% ipython --no-banner

In [1]: import numpy as np

In [2]: import numpy.linalg as la

In [3]: np.set_printoptions(precision=2, suppress=True, linewidth=200)

In [4]: B = np.array([[2, 3, -3, 0],
   ...:     [0, 3, -1, 0],
   ...:     [-2, 0, 2, 3],
   ...:     [1, -2, -2, -1],
   ...:     [-2, 1, 1, 1],
   ...:     [-2, 2, -1, 2],
   ...:     [-3, -2, -2, -2]])

In [5]: W2 = np.array([[-4, -1, 4, -3, 0],
   ...:     [0, 0, 3, 2, -5],
   ...:     [-1, 3, 2, 3, 3],
   ...:     [-3, -2, -4, -4, -1]])

In [6]: rng = np.random.default_rng(5681)

In [7]: W0 = B @ W2 + 0.3 * rng.normal(size=(7, 5))

In [8]: print(W0)
[[ -5.16 -11.33  10.95  -9.76 -24.58]
 [  1.35  -3.05   7.12   2.64 -18.47]
 [ -3.07   2.37 -15.75  -0.13   2.56]
 [  1.49  -4.62  -2.23  -9.47   4.75]
 [  4.31   2.96  -7.48   7.4   -2.98]
 [  3.05  -5.42 -12.22  -1.3  -14.35]
 [ 19.79   0.93 -14.08   7.2    6.07]]

In [9]: print(np.round(la.norm(W0, 2) / la.norm(W0), 2))
0.76

In [10]: print(np.argsort(-la.norm(W0, axis=0).round(6), kind="stable")[:3])
[4 2 0]

In [11]: print([round(float(x), 2) for x in la.svd(W0, compute_uv=False)[:3]])
[41.52, 28.04, 17.58]

In [12]: print(la.cond(W0) > 100)
False

In [13]: q, _ = la.qr(np.array([[1.1, -0.2, 0.1], [1.3, -0.2, 1.5], [-1.7, -0.2, -1.0]]))

In [14]: ev = np.array([2, 2, -1])

In [15]: M = q @ np.diag(ev) @ q.T

In [16]: print(M)
[[ 0.4   1.49  0.11]
 [ 1.49  0.61 -0.1 ]
 [ 0.11 -0.1   1.99]]

In [17]: idx = rng.permutation(3)

In [18]: print(idx)
[0 2 1]

In [19]: B = M[idx][:, idx]

In [20]: print(np.sort(np.abs(la.eigvals(B))))
[1. 2. 2.]

In [21]: print(np.allclose(B, M))
False

In [22]: print(round(float(np.trace(B)), 2))
3.0
